$ ipython --no-banner

In [1]: import numpy as np

In [2]: np.set_printoptions(precision=2, suppress=True, linewidth=200, sign=" ")

In [3]: def rnd(a):
   ...:     return np.round(a, 2) + 0
   ...: 

In [4]: cent = np.array([[2, 0, 4, -4, 2, 5, 3],
   ...:     [5, 1, 5, -3, -5, 2, 2],
   ...:     [3, -3, -2, 0, -3, 2, -1]])

In [5]: W0 = np.repeat(cent, 15 // 3, axis=0)

In [6]: rng = np.random.default_rng(818)

In [7]: W0 = W0 + 0.3 * rng.normal(size=W0.shape)

In [8]: rnd(W0)
Out[8]: 
array([[ 2.12,  0.08,  4.18, -3.82,  2.24,  4.74,  2.73],
       [ 1.86,  0.16,  4.28, -4.13,  1.69,  5.66,  3.52],
       [ 1.89, -0.09,  4.4 , -3.83,  1.94,  4.92,  2.84],
       [ 1.83,  0.05,  4.65, -4.46,  2.32,  4.96,  2.83],
       [ 1.66,  0.03,  4.24, -4.49,  2.26,  4.77,  2.62],
       [ 5.03,  0.64,  5.52, -3.33, -4.83,  2.03,  2.31],
       [ 4.97,  0.69,  5.08, -2.36, -5.33,  1.84,  1.25],
       [ 4.94,  1.31,  4.92, -2.6 , -5.11,  1.79,  1.55],
       [ 4.64,  0.96,  5.27, -3.25, -4.84,  2.5 ,  1.26],
       [ 5.13,  1.32,  5.35, -3.04, -5.49,  1.51,  2.28],
       [ 3.46, -2.82, -1.86,  0.08, -2.77,  1.35, -1.2 ],
       [ 3.14, -3.26, -1.68, -0.11, -3.52,  2.45, -0.97],
       [ 2.85, -3.08, -1.7 , -0.37, -3.41,  2.19, -1.32],
       [ 2.52, -3.04, -2.44, -0.32, -3.2 ,  1.92, -0.97],
       [ 3.04, -3.06, -1.86,  0.08, -3.09,  2.17, -1.21]])

In [9]: Xc = W0 - W0.mean(axis=0)

In [10]: left, s, vt = np.linalg.svd(Xc, full_matrices=False)

In [11]: print(rnd(s ** 2 / (s ** 2).sum()))
[ 0.63  0.36  0.    0.    0.    0.    0.  ]

In [12]: rnd(s)
Out[12]: array([ 17.44,  13.2 ,   1.51,   1.19,   1.  ,   0.83,   0.4 ])

In [13]: Xc = (W0 - W0.mean(axis=0)) / W0.std(axis=0)

In [14]: print(rnd(Xc.std(axis=0)))
[ 1.  1.  1.  1.  1.  1.  1.]

In [15]: beta = np.linalg.lstsq(np.delete(Xc, 5, axis=1), Xc[:, 5])[0]

In [16]: rnd(beta)
Out[16]: array([-1.14, -0.54,  1.39,  0.54, -0.16,  0.36])

In [17]: labels = rng.permutation(7)

In [18]: A2 = W0[:, labels] * rng.choice([-1, 1], 7)

In [19]: rnd(A2)
Out[19]: 
array([[-2.73,  0.08, -2.24, -2.12,  4.74,  4.18,  3.82],
       [-3.52,  0.16, -1.69, -1.86,  5.66,  4.28,  4.13],
       [-2.84, -0.09, -1.94, -1.89,  4.92,  4.4 ,  3.83],
       [-2.83,  0.05, -2.32, -1.83,  4.96,  4.65,  4.46],
       [-2.62,  0.03, -2.26, -1.66,  4.77,  4.24,  4.49],
       [-2.31,  0.64,  4.83, -5.03,  2.03,  5.52,  3.33],
       [-1.25,  0.69,  5.33, -4.97,  1.84,  5.08,  2.36],
       [-1.55,  1.31,  5.11, -4.94,  1.79,  4.92,  2.6 ],
       [-1.26,  0.96,  4.84, -4.64,  2.5 ,  5.27,  3.25],
       [-2.28,  1.32,  5.49, -5.13,  1.51,  5.35,  3.04],
       [ 1.2 , -2.82,  2.77, -3.46,  1.35, -1.86, -0.08],
       [ 0.97, -3.26,  3.52, -3.14,  2.45, -1.68,  0.11],
       [ 1.32, -3.08,  3.41, -2.85,  2.19, -1.7 ,  0.37],
       [ 0.97, -3.04,  3.2 , -2.52,  1.92, -2.44,  0.32],
       [ 1.21, -3.06,  3.09, -3.04,  2.17, -1.86, -0.08]])

In [20]: left, _, vt = np.linalg.svd(W0.T @ A2)

In [21]: rnd(left @ vt)
Out[21]: 
array([[ 0.,  0.,  0., -1.,  0.,  0.,  0.],
       [ 0.,  1.,  0.,  0.,  0.,  0.,  0.],
       [ 0.,  0.,  0.,  0.,  0.,  1.,  0.],
       [ 0.,  0.,  0.,  0.,  0.,  0., -1.],
       [ 0.,  0., -1.,  0.,  0.,  0.,  0.],
       [ 0.,  0.,  0.,  0.,  1.,  0.,  0.],
       [-1.,  0.,  0.,  0.,  0.,  0.,  0.]])

In [22]: labels
Out[22]: array([ 6,  1,  4,  0,  5,  2,  3])

In [23]: cent = W0[[10, 11]].astype(float)

In [24]: for _ in range(4):
    ...:     labels = np.linalg.norm(W0[:, None] - cent, axis=-1).argmin(axis=1)
    ...:     cent = np.array([W0[labels == j].mean(axis=0) for j in range(2)])
    ...: 

In [25]: labels
Out[25]: array([ 1,  1,  1,  1,  1,  1,  1,  1,  1,  1,  0,  0,  0,  0,  0])

In [26]: rnd(cent)
Out[26]: 
array([[ 3.  , -3.05, -1.91, -0.13, -3.2 ,  2.02, -1.13],
       [ 3.41,  0.52,  4.79, -3.53, -1.51,  3.47,  2.32]])

In [27]: print(rnd(cent[1] - cent[0]))
[ 0.41  3.57  6.7  -3.4   1.68  1.46  3.45]

In [28]: print(np.bincount(labels))
[  5  10]

In [29]: M = np.load("x.npy")

In [30]: M
Out[30]: 
array([[ 1, -1,  1],
       [ 1,  0,  0],
       [ 1,  1,  1],
       [ 1,  2,  4]])

In [31]: A2 = np.array([[2, -1, 0], [-2, -1, 2], [1, 0, 1]])

In [32]: M @ A2
Out[32]: 
array([[ 5,  0, -1],
       [ 2, -1,  0],
       [ 1, -2,  3],
       [ 2, -3,  8]])

In [33]: print(np.vstack([M, A2.T]).shape)
(7, 3)

In [34]: rnd(np.linalg.norm(M, 1)), rnd(np.linalg.norm(M, np.inf))
Out[34]: (np.float64(6.0), np.float64(7.0))

In [35]: rnd(np.linalg.norm(M[1] - M[0]))
Out[35]: np.float64(1.41)

In [36]: rnd(np.linalg.norm(M, 2))
Out[36]: np.float64(4.9)

In [37]: rnd(np.linalg.norm(M, axis=0))
Out[37]: array([ 2.  ,  2.45,  4.24])

In [38]: M[1] @ M[0]
Out[38]: np.int64(1)

In [39]: print(rnd(np.linalg.norm(M, "nuc")))
7.67

In [40]: r0 = np.array([-2, 6])

In [41]: np.convolve(M[1], r0)
Out[41]: array([-2,  6,  0,  0])

In [42]: print(np.array([np.convolve(row, r0, "same") for row in M]))
[[-2  8 -8]
 [-2  6  0]
 [-2  4  4]
 [-2  2  4]]

In [43]: m1 = 4 * np.eye(8) + np.ones((8, 8))

In [44]: m1
Out[44]: 
array([[ 5.,  1.,  1.,  1.,  1.,  1.,  1.,  1.],
       [ 1.,  5.,  1.,  1.,  1.,  1.,  1.,  1.],
       [ 1.,  1.,  5.,  1.,  1.,  1.,  1.,  1.],
       [ 1.,  1.,  1.,  5.,  1.,  1.,  1.,  1.],
       [ 1.,  1.,  1.,  1.,  5.,  1.,  1.,  1.],
       [ 1.,  1.,  1.,  1.,  1.,  5.,  1.,  1.],
       [ 1.,  1.,  1.,  1.,  1.,  1.,  5.,  1.],
       [ 1.,  1.,  1.,  1.,  1.,  1.,  1.,  5.]])

In [45]: vec = np.ones(8)

In [46]: for _ in range(3):
    ...:     vec = m1 @ vec
    ...:     vec /= np.linalg.norm(vec)
    ...:     print(round(vec @ m1 @ vec, 2))
    ...: 
12.0
12.0
12.0

In [47]: rnd(vec)
Out[47]: array([ 0.35,  0.35,  0.35,  0.35,  0.35,  0.35,  0.35,  0.35])

In [48]: rnd(np.linalg.eigvalsh(m1)[-1])
Out[48]: np.float64(12.0)

In [49]: X = np.load("case17.npy")

In [50]: print(X)
[[ 4  3  2  5  0  3]
 [ 2  4  0  4  5  0]
 [ 3  4  4  0  2  1]
 [ 5  5  4  3  0  4]
 [ 0  0  5  2  4  1]
 [ 0  5  5  0  4  4]]

In [51]: vec = np.array([0, 2, 0, 1, -2, 2])

In [52]: y = X @ vec

In [53]: beta, lr = np.zeros(6), 1 / np.linalg.norm(X, 2) ** 2

In [54]: for i in range(300):
    ...:     beta -= lr * X.T @ (X @ beta - y)
    ...:     if i % 50 == 0: print(i, round(np.linalg.norm(X @ beta - y), 2))
    ...: 
0 14.49
50 1.39
100 0.42
150 0.2
200 0.17
250 0.17

In [55]: rnd(beta)
Out[55]: array([ 0.5 ,  1.57, -0.29,  0.66, -1.58,  2.48])

In [56]: left, s, vt = np.linalg.svd(X)

In [57]: rnd(s)
Out[57]: array([ 16.76,   7.16,   5.78,   4.04,   2.67,   0.16])

In [58]: A2 = left[:, :5] @ np.diag(s[:5]) @ vt[:5]

In [59]: np.linalg.matrix_rank(X, rtol=0.05)
Out[59]: np.int64(5)

In [60]: rnd(np.linalg.norm(X - A2, 2)), rnd(s[5])
Out[60]: (np.float64(0.16), np.float64(0.16))

In [61]: rnd(np.linalg.norm(X - A2) / np.linalg.norm(X))
Out[61]: np.float64(0.01)

In [62]: print(rnd(np.abs(X - A2).max()))
0.05

In [63]: A2 = X / np.linalg.norm(X, axis=1, keepdims=True)

In [64]: G = A2 @ A2.T

In [65]: rnd(G[4])
Out[65]: array([ 0.43,  0.53,  0.63,  0.46,  1.  ,  0.73])

In [66]: print(np.argwhere(np.triu(np.abs(G) > 0.95, 1)))
[]

In [67]: (G - 2 * np.eye(6)).round(6).argmax(axis=1)
Out[67]: array([ 3,  0,  3,  0,  5,  2])

In [68]: (np.abs(G) > 0.9).astype(int)
Out[68]: 
array([[ 1,  0,  0,  1,  0,  0],
       [ 0,  1,  0,  0,  0,  0],
       [ 0,  0,  1,  0,  0,  0],
       [ 1,  0,  0,  1,  0,  0],
       [ 0,  0,  0,  0,  1,  0],
       [ 0,  0,  0,  0,  0,  1]])

In [69]: rnd(np.degrees(np.arccos(np.clip(G[4, 2], -1, 1))))
Out[69]: np.float64(50.92)

In [70]: arr = np.load("mat.npy")

In [71]: rnd(arr)
Out[71]: 
array([[ 1.  ,  0.  ,  0.  ,  0.  ,  0.  ,  0.  ,  0.  ],
       [ 0.  ,  0.25,  0.25,  0.25,  0.  ,  0.25,  0.  ],
       [ 0.  ,  0.  ,  0.5 ,  0.  ,  0.25,  0.  ,  0.25],
       [ 0.17,  0.17,  0.17,  0.17,  0.  ,  0.17,  0.17],
       [ 0.25,  0.  ,  0.25,  0.25,  0.25,  0.  ,  0.  ],
       [ 0.  ,  0.17,  0.  ,  0.17,  0.17,  0.33,  0.17],
       [ 0.  ,  0.33,  0.  ,  0.  ,  0.33,  0.  ,  0.33]])

In [72]: vec = np.array([-2, -2, 1, 3, 3, 2, 2])

In [73]: y = arr @ vec

In [74]: beta, lr = np.zeros(7), 1 / np.linalg.norm(arr, 2) ** 2

In [75]: for i in range(10):
    ...:     beta -= lr * arr.T @ (arr @ beta - y)
    ...:     if i % 2 == 0: print(i, round(np.linalg.norm(arr @ beta - y), 2))
    ...: 
0 1.37
2 0.8
4 0.72
6 0.66
8 0.6

In [76]: rnd(np.linalg.cond(arr))
Out[76]: np.float64(12.59)

In [77]: rnd(np.sort(np.abs(np.linalg.eigvals(arr)))[::-1])
Out[77]: array([ 1.  ,  0.93,  0.51,  0.3 ,  0.3 ,  0.15,  0.15])

In [78]: print(rnd(arr.sum(axis=1)))
[ 1.  1.  1.  1.  1.  1.  1.]

In [79]: p = np.eye(7)[4]

In [80]: for _ in range(6):
    ...:     p = p @ arr
    ...:     print(p.round(2))
    ...: 
[ 0.25  0.    0.25  0.25  0.25  0.    0.  ]
[ 0.35  0.04  0.23  0.1   0.12  0.04  0.1 ]
[ 0.4   0.07  0.17  0.07  0.13  0.04  0.12]
[ 0.45  0.07  0.15  0.07  0.12  0.04  0.1 ]
[ 0.49  0.07  0.13  0.07  0.11  0.04  0.09]
[ 0.53  0.07  0.12  0.06  0.1   0.04  0.08]

In [81]: vec = np.array([2, 0, 0, 1, 2, 1, 0])

In [82]: rnd(np.einsum("ij,j->i", arr, vec))
Out[82]: array([ 2.  ,  0.5 ,  0.5 ,  0.67,  1.25,  0.83,  0.67])

In [83]: np.sign((arr @ vec).round(6))
Out[83]: array([ 1.,  1.,  1.,  1.,  1.,  1.,  1.])

In [84]: rnd(arr @ (2 * vec))
Out[84]: array([ 4.  ,  1.  ,  1.  ,  1.33,  2.5 ,  1.67,  1.33])

In [85]: K = np.loadtxt("test8.csv", delimiter=",")

In [86]: K
Out[86]: 
array([[ -4.03,   9.26,  -1.83,   3.95,  -2.83,  -4.64,   3.24],
       [ -4.39,   6.77,  -2.45,   1.62,  -1.54,  -0.8 ,   3.74],
       [ -5.38,   7.45,   0.17,   3.28,  -2.97,  -3.07,   6.19],
       [ -5.28,  -2.19,   1.01,   0.42,  -9.85,   3.79,  -1.92],
       [ -1.01,  -1.86,   2.18,   0.2 , -10.68,   5.  ,  -2.8 ],
       [ -2.96,  -1.97,   1.75,   1.74, -11.07,   5.18,  -3.27],
       [ -5.09,   5.79,  -2.18,   3.97,  -1.56,  -3.25,   4.21],
       [ -5.99,   8.04,  -1.39,   2.6 ,  -2.84,  -5.42,   5.36],
       [ -5.76,   7.89,  -2.4 ,   2.4 ,  -1.24,  -3.11,   5.49],
       [ -4.15,   8.3 ,  -0.92,   1.86,  -0.18,  -1.99,   4.7 ],
       [ -5.13,  -1.83,   1.24,   2.33,  -9.96,   2.82,  -3.82],
       [ -6.36,   9.45,  -1.26,   1.32,  -0.63,  -2.9 ,   5.68],
       [ -5.67,   8.15,  -0.46,   1.79,  -2.72,  -4.21,   4.91],
       [ -5.58,  10.14,  -1.27,   1.98,  -2.11,  -2.29,   5.31],
       [ -5.99,   7.74,  -0.08,   1.58,  -3.79,  -2.25,   3.82],
       [ -3.32,  -2.22,   2.15,   0.94,  -9.41,   4.  ,  -0.61]])

In [87]: vec = np.array([0, 3, -2, -1, -1, 1, -2])

In [88]: y = K @ vec

In [89]: print(rnd(np.linalg.pinv(K) @ K))
[[ 1.  0.  0.  0.  0.  0.  0.]
 [ 0.  1.  0.  0.  0.  0.  0.]
 [ 0.  0.  1.  0.  0.  0.  0.]
 [ 0.  0.  0.  1.  0.  0.  0.]
 [ 0.  0.  0.  0.  1.  0.  0.]
 [ 0.  0.  0.  0.  0.  1.  0.]
 [ 0.  0.  0.  0.  0.  0.  1.]]

In [90]: rnd(np.linalg.solve(K.T @ K, K.T @ y))
Out[90]: array([ 0.,  3., -2., -1., -1.,  1., -2.])

In [91]: rnd(np.linalg.lstsq(K, y)[0])
Out[91]: array([ 0.,  3., -2., -1., -1.,  1., -2.])

In [92]: y = y + 0.3 * rng.normal(size=16)

In [93]: rnd(y)
Out[93]: array([ 19.4 ,  16.55,   6.29,   8.37,  11.1 ,  12.09,   8.43,  10.54,  13.02,  13.25,  10.22,  15.42,  12.58,  20.53,  15.83,   2.93])

In [94]: beta, *_ = np.linalg.lstsq(K, y)

In [95]: rnd(beta)
Out[95]: array([ 0.03,  2.99, -1.92, -0.78, -0.98,  1.02, -2.01])

In [96]: [round(float(np.linalg.norm(np.linalg.solve(K.T @ K + lam * np.eye(7), K.T @ y))), 2) for lam in (0, 1, 10, 100)]
Out[96]: [4.39, 4.11, 2.81, 1.39]

In [97]: rnd(K.T @ (y - K @ beta))
Out[97]: array([ 0.,  0.,  0.,  0.,  0.,  0.,  0.])
